>>> import numpy as np
>>> np.set_printoptions(precision=2, suppress=True, linewidth=140)
>>> f = np.array([2, 0, 1, 1]) + 0.5
>>> feats = np.outer(f, f) / (f @ f)
>>> feats
array([[0.57, 0.11, 0.34, 0.34],
       [0.11, 0.02, 0.07, 0.07],
       [0.34, 0.07, 0.2 , 0.2 ],
       [0.34, 0.07, 0.2 , 0.2 ]])
>>> f, v = feats[2], feats[0]
>>> round(f @ f, 2)
np.float64(0.2)
>>> pr = (f @ v) / (f @ f) * f
>>> np.outer(f, v)
array([[0.19, 0.04, 0.12, 0.12],
       [0.04, 0.01, 0.02, 0.02],
       [0.12, 0.02, 0.07, 0.07],
       [0.12, 0.02, 0.07, 0.07]])
>>> round((v - pr) @ f, 2)
np.float64(-0.0)
>>> pr
array([0.57, 0.11, 0.34, 0.34])
>>> np.round(v - pr, 2) + 0
array([0., 0., 0., 0.])
>>> np.round(np.linalg.norm(f + v) ** 2 + np.linalg.norm(f - v) ** 2, 2)
np.float64(1.55)
>>> other = np.array([[2, 1, 1], [0, 3, 0], [2, 0, 2]])
>>> X = other.T @ other
>>> X
array([[ 8,  2,  6],
       [ 2, 10,  1],
       [ 6,  1,  5]])
>>> np.argsort(-np.linalg.norm(X, axis=0).round(6), kind="stable")[:3]
array([1, 0, 2])
>>> np.linalg.cond(X) > 100
np.False_
>>> np.linalg.matrix_rank(X, rtol=0.1)
np.int64(2)
>>> np.abs(np.linalg.svd(X)[2][-1])
array([0.62, 0.05, 0.78])
>>> other = np.array([[-5, -5, -5], [-5, -5, 0], [-4, -4, 3]])
>>> np.einsum("ij,ij->i", X, X)
array([104, 105,  62])
>>> np.einsum("ij->j", X)
array([16, 13, 12])
>>> np.linalg.matrix_rank(np.vstack([X, other.T]))
np.int64(3)
>>> np.vstack([X, other.T]).shape
(6, 3)
>>> left, sig, Vh = np.linalg.svd(X)
>>> np.argmax(sig[:-1] / (sig[1:] + 1e-6)) + 1
np.int64(2)
>>> other = left[:, :2] @ np.diag(sig[:2]) @ Vh[:2]
>>> np.linalg.matrix_rank(other)
np.int64(2)
>>> round(float(np.linalg.norm(X - other, 2)), 2), round(float(sig[2]), 2)
(0.29, 0.29)
>>> other
array([[ 7.89,  2.01,  6.14],
       [ 2.01, 10.  ,  0.99],
       [ 6.14,  0.99,  4.82]])
>>> np.linalg.matrix_rank(X, rtol=0.05)
np.int64(2)
>>> left, sig, Vh = np.linalg.svd(other)
>>> vecs = Vh[:(sig > 1e-8).sum()]
>>> rng = np.random.default_rng(7133)
>>> x0 = other[1] + -1 * other[2] + rng.integers(2) * np.eye(3)[0]
>>> x0
array([-3.13,  9.01, -3.83])
>>> np.allclose(vecs.T @ vecs @ x0, x0)
False
>>> np.linalg.matrix_rank(np.vstack([other, x0]))
np.int64(3)
>>> np.diag(vecs.T @ vecs)
array([0.61, 1.  , 0.39])
>>> def softmax(z):
...     e = np.exp(z - z.max(axis=-1, keepdims=True))
...     return e / e.sum(axis=-1, keepdims=True)
... 
>>> np.round(softmax(X[0] + 3), 2) + 0
array([0.88, 0.  , 0.12])
>>> softmax(X).sum(axis=1)
array([1., 1., 1.])
>>> att = X @ X.T / np.sqrt(3)
>>> softmax(att)[0] @ X
array([8., 2., 6.])
>>> K = np.load("x.npy")
>>> K
array([[ -2, -10, -12],
       [  0,   0,   0],
       [  2,  10,  12],
       [ -2, -10, -12]])
>>> # rows 0 and 3 are equal
>>> np.linalg.matrix_rank(K, rtol=0.1)
np.int64(1)
>>> np.round(np.linalg.norm(K, 2) / np.linalg.norm(K), 2)
np.float64(1.0)
>>> np.argsort(-np.linalg.norm(K, axis=0).round(6), kind="stable")[:3]
array([2, 1, 0])
>>> left, sig, Vh = np.linalg.svd(K, full_matrices=False)
>>> np.round(sig / sig[0], 2) + 0
array([1., 0., 0.])
>>> np.cumsum(sig ** 2) / np.sum(sig ** 2)
array([1., 1., 1.])
>>> np.allclose(left * sig @ Vh, K)
True
>>> np.abs(Vh[0])
array([0.13, 0.64, 0.76])
>>> left, sig, Vh = np.linalg.svd(K)
>>> vecs = Vh[:(sig > 1e-8).sum()]
>>> x0 = K[0] + -1 * K[2] + rng.integers(2) * np.eye(3)[0]
>>> x0
array([ -4., -20., -24.])
>>> np.linalg.matrix_rank(np.vstack([K, x0]))
np.int64(1)
>>> left, sig, Vh = np.linalg.svd(K)
>>> np.argmax(sig[:-1] / (sig[1:] + 1e-6)) + 1
np.int64(1)
>>> sig.round(2) + 0
array([27.28,  0.  ,  0.  ])
>>> other = left[:, :1] @ np.diag(sig[:1]) @ Vh[:1]
>>> np.round(np.abs(K - other).max(), 2)
np.float64(0.0)
>>> E = np.load("a.npy")
>>> E
array([[-0.75,  0.17, -0.34, -0.54],
       [-0.25, -0.9 , -0.26,  0.23],
       [ 0.59, -0.26, -0.31, -0.7 ],
       [ 0.17,  0.31, -0.85,  0.4 ]])
>>> vals, vecs = np.linalg.eigh(X)
>>> x0 = np.array([2, 1, 2])
>>> round(float(x0 @ X @ x0 / (x0 @ x0)), 2), round(vals[0], 2), round(float(vals[-1]), 2)
(13.56, np.float64(0.29), 13.92)
>>> (np.sign(vecs[:, -1].round(6)) == np.sign(vecs[0, -1].round(6))).astype(int)
array([1, 1, 1])
>>> vecs * np.abs(vals) @ vecs.T
array([[ 8.,  2.,  6.],
       [ 2., 10.,  1.],
       [ 6.,  1.,  5.]])
>>> x0 @ X @ x0
np.int64(122)
>>> np.round(np.linalg.det(E), 2)
np.float64(-1.0)
>>> np.round((E - E.T) / 2, 2) + 0
array([[ 0.  ,  0.21, -0.46, -0.35],
       [-0.21,  0.  ,  0.  , -0.04],
       [ 0.46,  0.  ,  0.  ,  0.07],
       [ 0.35,  0.04, -0.07,  0.  ]])
>>> np.allclose(E @ E.T, E.T @ E)
True
>>> arr = np.array([[-2, 5, 1], [5, 4, -4], [1, -4, -4]])
>>> arr
array([[-2,  5,  1],
       [ 5,  4, -4],
       [ 1, -4, -4]])
>>> theta = np.radians(36)
>>> Rm = np.eye(3)
>>> Rm[2, 2] = Rm[1, 1] = np.cos(theta)
>>> Rm[2, 1], Rm[1, 2] = -np.sin(theta), np.sin(theta)
>>> Rm
array([[ 1.  ,  0.  ,  0.  ],
       [ 0.  ,  0.81,  0.59],
       [ 0.  , -0.59,  0.81]])
>>> other = arr @ Rm.T
>>> np.allclose(arr @ arr.T, other @ other.T)
True
>>> other
array([[-2.  ,  4.63, -2.13],
       [ 5.  ,  0.88, -5.59],
       [ 1.  , -5.59, -0.88]])
>>> np.allclose(np.linalg.norm(arr, axis=1), np.linalg.norm(other, axis=1))
True
>>> np.linalg.svd(arr, compute_uv=False), np.linalg.svd(other, compute_uv=False)
(array([7.64, 7.57, 2.07]), array([7.64, 7.57, 2.07]))
>>> vals, vecs = np.linalg.eigh(arr)
>>> x0 = np.array([5, 0, 3])
>>> (np.sign(vecs[:, -1].round(6)) == np.sign(vecs[0, -1].round(6))).astype(int)
array([1, 1, 0])
>>> np.linalg.eigvalsh(arr[1:, 1:])
array([-5.66,  5.66])
>>> vecs * np.maximum(vals, 0) @ vecs.T
array([[ 1.37,  2.8 , -0.85],
       [ 2.8 ,  5.75, -1.74],
       [-0.85, -1.74,  0.52]])
>>> vecs * np.abs(vals) @ vecs.T
array([[ 4.73,  0.61, -2.69],
       [ 0.61,  7.51,  0.53],
       [-2.69,  0.53,  5.05]])
>>> x0 @ arr @ x0
np.int64(-56)
>>> left, sig, Vh = np.linalg.svd(feats)
>>> np.argmax(sig[:-1] / (sig[1:] + 1e-6)) + 1
np.int64(1)
>>> other = left[:, :1] @ np.diag(sig[:1]) @ Vh[:1]
>>> round(np.abs(feats - other).max(), 2)
np.float64(0.0)
>>> np.linalg.matrix_rank(feats, rtol=0.05)
np.int64(1)
>>> np.linalg.matrix_rank(other)
np.int64(1)
>>> np.round(np.linalg.norm(feats - other, 2), 2), round(float(sig[1]), 2)
(np.float64(0.0), 0.0)
>>> other
array([[0.57, 0.11, 0.34, 0.34],
       [0.11, 0.02, 0.07, 0.07],
       [0.34, 0.07, 0.2 , 0.2 ],
       [0.34, 0.07, 0.2 , 0.2 ]])
>>> F = np.load("mat.npy")
>>> F
array([[-9.,  1.,  2.],
       [ 0., -2., -1.],
       [ 0.,  1., -2.]])
>>> Q, vecs = np.linalg.qr(F[:, :2])[0], np.linalg.qr(F[:, 2:])[0]
>>> sig = np.linalg.svd(Q.T @ vecs, compute_uv=False)
>>> round(np.linalg.norm(Q @ Q.T - vecs @ vecs.T, 2), 2)
np.float64(1.0)
>>> np.degrees(np.arccos(sig.clip(0, 1)))
array([48.19])
>>> sig
array([0.67])
